% python3 -q
>>> import numpy as np
>>> from numpy import linalg as LA
>>> np.set_printoptions(precision=2, suppress=True, linewidth=160, legacy="1.25")
>>> mat = np.load("case9.npy")
>>> mat
array([[21, 13, 18, 17, 18,  3,  6],
       [13, 52, 39, 29, 24, 33, 12],
       [18, 39, 97, 52, 63, 62, 50],
       [17, 29, 52, 97, 64, 77, 66],
       [18, 24, 63, 64, 69, 59, 50],
       [ 3, 33, 62, 77, 59, 92, 64],
       [ 6, 12, 50, 66, 50, 64, 60]])
>>> rng = np.random.default_rng(4887)
>>> z = rng.permutation(7)
>>> Y = mat[:, z] * rng.choice([-1, 1], 7)
>>> print(Y)
[[ 18  21  -3   6  18  13 -17]
 [ 39  13 -33  12  24  52 -29]
 [ 97  18 -62  50  63  39 -52]
 [ 52  17 -77  66  64  29 -97]
 [ 63  18 -59  50  69  24 -64]
 [ 62   3 -92  64  59  33 -77]
 [ 50   6 -64  60  50  12 -66]]
>>> left, _, vt = LA.svd(mat.T @ Y)
>>> print(np.round(left @ vt, 2) + 0)
[[ 0.  1.  0.  0.  0.  0.  0.]
 [ 0.  0.  0.  0.  0.  1.  0.]
 [ 1.  0.  0.  0.  0.  0.  0.]
 [ 0.  0.  0.  0.  0.  0. -1.]
 [ 0.  0.  0.  0.  1.  0.  0.]
 [ 0.  0. -1.  0.  0.  0.  0.]
 [ 0.  0.  0.  1.  0.  0.  0.]]
>>> W = np.array([[-1, 1, 3, -4, 0, -1],
...     [-4, 2, -5, -5, 5, 3],
...     [-3, -3, 3, -1, 4, 0],
...     [-2, 5, -4, 5, 4, 4],
...     [-2, 2, 3, -1, 0, -2],
...     [4, 0, -2, -3, 1, 4],
...     [5, -5, 0, 0, 2, 4]])
>>> coef = np.array([-3, 1, 2, 2, -3, -2])
>>> act = np.maximum(Y @ W + coef, 0)
>>> (act > 0).astype(int)
array([[0, 1, 0, 0, 1, 1],
       [0, 1, 0, 0, 0, 1],
       [0, 1, 0, 0, 0, 0],
       [0, 1, 0, 0, 0, 0],
       [0, 1, 0, 0, 0, 0],
       [0, 1, 0, 0, 0, 0],
       [0, 1, 0, 1, 0, 0]])
>>> cent = np.array([[-9, 1], [8, -2], [-6, 4], [-6, -9], [-2, -4], [8, 5]])
>>> W @ cent
array([[ 15,  40],
       [126,  12],
       [-17,   8],
       [ 76, -69],
       [  6,   5],
       [ 24,  39],
       [-57,  27]])
>>> print((act @ cent).round(6).argmax(axis=1))
[0 0 0 0 0 0 0]
>>> act @ cent
array([[ 1702,  -739],
       [ 4064,  -386],
       [ 7648, -1912],
       [10088, -2522],
       [ 7880, -1970],
       [ 9344, -2336],
       [ 7580, -2420]])
>>> LA.matrix_rank(mat)
7
>>> np.count_nonzero(mat)
49
>>> print(mat.sum(axis=1))
[ 96 202 381 402 347 390 308]
>>> np.abs(mat).max()
97
>>> mat - mat[0]
array([[  0,   0,   0,   0,   0,   0,   0],
       [ -8,  39,  21,  12,   6,  30,   6],
       [ -3,  26,  79,  35,  45,  59,  44],
       [ -4,  16,  34,  80,  46,  74,  60],
       [ -3,  11,  45,  47,  51,  56,  44],
       [-18,  20,  44,  60,  41,  89,  58],
       [-15,  -1,  32,  49,  32,  61,  54]])
>>> np.unravel_index(np.abs(mat).argmax(), mat.shape)
(2, 2)
>>> round(float(LA.norm(mat)), 2)
352.68
>>> mat.sum(axis=0)
array([ 96, 202, 381, 402, 347, 390, 308])
>>> print(np.diff(mat, axis=0))
[[ -8  39  21  12   6  30   6]
 [  5 -13  58  23  39  29  38]
 [ -1 -10 -45  45   1  15  16]
 [  1  -5  11 -33   5 -18 -16]
 [-15   9  -1  13 -10  33  14]
 [  3 -21 -12 -11  -9 -28  -4]]
>>> vec = np.ones(7)
>>> for _ in range(3):
...     vec = mat @ vec
...     vec /= LA.norm(vec)
...     print(round(vec @ mat @ vec, 2))
... 
343.67
344.12
344.13
>>> vec
array([0.09, 0.21, 0.44, 0.48, 0.41, 0.47, 0.38])
>>> z = rng.permutation(7)
>>> z
array([3, 1, 2, 5, 4, 0, 6])
>>> Y = mat[z][:, z]
>>> Y
array([[97, 29, 52, 77, 64, 17, 66],
       [29, 52, 39, 33, 24, 13, 12],
       [52, 39, 97, 62, 63, 18, 50],
       [77, 33, 62, 92, 59,  3, 64],
       [64, 24, 63, 59, 69, 18, 50],
       [17, 13, 18,  3, 18, 21,  6],
       [66, 12, 50, 64, 50,  6, 60]])
>>> print(np.diag(Y))
[97 52 97 92 69 21 60]
>>> np.sort(np.abs(LA.eigvals(Y)))
array([  2.7 ,   4.47,  10.22,  30.78,  35.66,  60.05, 344.13])
>>> feats = np.load("out7.npy")
>>> feats.round(2) + 0
array([[-0.48,  0.03, -0.45,  0.18,  0.47,  0.42, -0.19,  0.11,  0.01, -0.25, -0.12, -0.08],
       [-0.21, -0.34, -0.23, -0.36, -0.08, -0.01,  0.37,  0.2 , -0.28,  0.23,  0.18, -0.55],
       [ 0.05, -0.17, -0.01, -0.05, -0.21,  0.1 ,  0.5 ,  0.29, -0.08, -0.42, -0.57,  0.27],
       [ 0.  , -0.05,  0.09, -0.16,  0.12,  0.55,  0.19,  0.04,  0.19,  0.65, -0.06,  0.38],
       [-0.21,  0.06,  0.08,  0.23, -0.22,  0.18,  0.21, -0.75, -0.03,  0.08, -0.34, -0.29],
       [-0.11,  0.67,  0.09,  0.07,  0.34, -0.18,  0.46,  0.06, -0.38,  0.09,  0.09,  0.08],
       [ 0.  ,  0.03, -0.62,  0.  , -0.3 , -0.19, -0.2 , -0.14, -0.43,  0.25, -0.11,  0.4 ],
       [-0.05, -0.4 ,  0.25, -0.36,  0.42, -0.03, -0.05, -0.41, -0.39, -0.22,  0.09,  0.29],
       [ 0.37,  0.42, -0.08, -0.61, -0.01,  0.29, -0.25, -0.06, -0.09, -0.12, -0.26, -0.26],
       [-0.69,  0.2 ,  0.14, -0.45, -0.23, -0.26, -0.11,  0.02,  0.29, -0.02, -0.09,  0.17],
       [-0.21,  0.04,  0.45,  0.18, -0.34,  0.35, -0.32,  0.28, -0.54,  0.01,  0.05, -0.03],
       [ 0.  ,  0.14, -0.18, -0.08, -0.34,  0.37,  0.25, -0.18,  0.09, -0.38,  0.64,  0.2 ]])
>>> # orthonormal columns
>>> vec = np.array([2, 2, 0, 0, 0, 2, 2, 0, 1, 2, 2, 0])
>>> 12 - LA.matrix_rank(feats - np.eye(12), tol=1e-8)
1
>>> np.round(LA.inv(feats), 2) + 0
array([[-0.48, -0.21,  0.05,  0.  , -0.21, -0.11,  0.  , -0.05,  0.37, -0.69, -0.21,  0.  ],
       [ 0.03, -0.34, -0.17, -0.05,  0.06,  0.67,  0.03, -0.4 ,  0.42,  0.2 ,  0.04,  0.14],
       [-0.45, -0.23, -0.01,  0.09,  0.08,  0.09, -0.62,  0.25, -0.08,  0.14,  0.45, -0.18],
       [ 0.18, -0.36, -0.05, -0.16,  0.23,  0.07,  0.  , -0.36, -0.61, -0.45,  0.18, -0.08],
       [ 0.47, -0.08, -0.21,  0.12, -0.22,  0.34, -0.3 ,  0.42, -0.01, -0.23, -0.34, -0.34],
       [ 0.42, -0.01,  0.1 ,  0.55,  0.18, -0.18, -0.19, -0.03,  0.29, -0.26,  0.35,  0.37],
       [-0.19,  0.37,  0.5 ,  0.19,  0.21,  0.46, -0.2 , -0.05, -0.25, -0.11, -0.32,  0.25],
       [ 0.11,  0.2 ,  0.29,  0.04, -0.75,  0.06, -0.14, -0.41, -0.06,  0.02,  0.28, -0.18],
       [ 0.01, -0.28, -0.08,  0.19, -0.03, -0.38, -0.43, -0.39, -0.09,  0.29, -0.54,  0.09],
       [-0.25,  0.23, -0.42,  0.65,  0.08,  0.09,  0.25, -0.22, -0.12, -0.02,  0.01, -0.38],
       [-0.12,  0.18, -0.57, -0.06, -0.34,  0.09, -0.11,  0.09, -0.26, -0.09,  0.05,  0.64],
       [-0.08, -0.55,  0.27,  0.38, -0.29,  0.08,  0.4 ,  0.29, -0.26,  0.17, -0.03,  0.2 ]])
>>> round(float(LA.det(feats)), 2)
-1.0
>>> print(np.abs(LA.eigvals(feats)))
[1. 1. 1. 1. 1. 1. 1. 1. 1. 1. 1. 1.]
>>> [p for p in range(1, 25) if np.allclose(LA.matrix_power(feats, p), np.eye(12))]
[]
>>> np.round(LA.norm(vec), 2), round(float(LA.norm(feats @ vec)), 2)
(5.0, 5.0)
>>> print(np.sort(np.abs(np.degrees(np.angle(LA.eigvals(feats))))))
[  0.    60.    60.    80.09  80.09  93.17  93.17 125.05 125.05 167.31 167.31 180.  ]
